$ ipython --no-banner

In [1]: import numpy as np

In [2]: from numpy import linalg as LA

In [3]: np.set_printoptions(precision=3, suppress=True, linewidth=200, floatmode="fixed")

In [4]: def rnd(a):
   ...:     return np.round(a, 3) + 0
   ...: 

In [5]: feats = np.load("dump.npy")

In [6]: rnd(feats)
Out[6]: 
array([[0.333, 0.667, 0.000],
       [0.286, 0.429, 0.286],
       [0.333, 0.167, 0.500]])

In [7]: blk = np.stack([feats, -1 * feats, feats[::-1]])

In [8]: rnd(LA.norm(blk, axis=(1, 2)))
Out[8]: array([1.136, 1.136, 1.136])

In [9]: blk.shape
Out[9]: (3, 3, 3)

In [10]: rnd(np.einsum("bij,cij->bc", blk, blk))
Out[10]: 
array([[ 1.291, -1.291,  0.791],
       [-1.291,  1.291, -0.791],
       [ 0.791, -0.791,  1.291]])

In [11]: LA.matrix_rank(blk.reshape(3, -1))
Out[11]: np.int64(2)

In [12]: rnd(LA.det(blk))
Out[12]: array([ 0.024, -0.024, -0.024])

In [13]: q = feats.astype(float).copy()

In [14]: for j in range(3):
    ...:     q[:, j] -= q[:, :j] @ (q[:, :j].T @ q[:, j])
    ...:     q[:, j] /= LA.norm(q[:, j])
    ...: 

In [15]: rnd(q)
Out[15]: 
array([[ 0.605,  0.634, -0.482],
       [ 0.518,  0.146,  0.843],
       [ 0.605, -0.759, -0.241]])

In [16]: vec = np.array([0, 1, 0])

In [17]: rnd(LA.inv(q))
Out[17]: 
array([[ 0.605,  0.518,  0.605],
       [ 0.634,  0.146, -0.759],
       [-0.482,  0.843, -0.241]])

In [18]: rnd(LA.norm(vec)), rnd(LA.norm(q @ vec))
Out[18]: (np.float64(1.0), np.float64(1.0))

In [19]: [p for p in range(1, 25) if np.allclose(LA.matrix_power(q, p), np.eye(3))]
Out[19]: []

In [20]: rnd(np.abs(LA.eigvals(q)))
Out[20]: array([1.000, 1.000, 1.000])

In [21]: rnd(np.sort(np.abs(np.degrees(np.angle(LA.eigvals(q))))))
Out[21]: array([  0.000, 104.196, 104.196])

In [22]: U, s, vt = LA.svd(feats)

In [23]: rnd(s)
Out[23]: array([1.025, 0.488, 0.048])

In [24]: Y = U[:, :2] @ np.diag(s[:2]) @ vt[:2]

In [25]: rnd(np.abs(feats - Y).max())
Out[25]: np.float64(0.032)

In [26]: rnd(LA.norm(feats - Y, 2)), rnd(s[2])
Out[26]: (np.float64(0.048), np.float64(0.048))

In [27]: Y = feats / np.sqrt((feats ** 2).mean(axis=1, keepdims=True))

In [28]: LA.matrix_rank(feats - feats.mean(axis=1, keepdims=True))
Out[28]: np.int64(2)

In [29]: rnd(Y[0])
Out[29]: array([0.775, 1.549, 0.000])

In [30]: LA.matrix_rank(Y) == LA.matrix_rank(feats)
Out[30]: np.True_
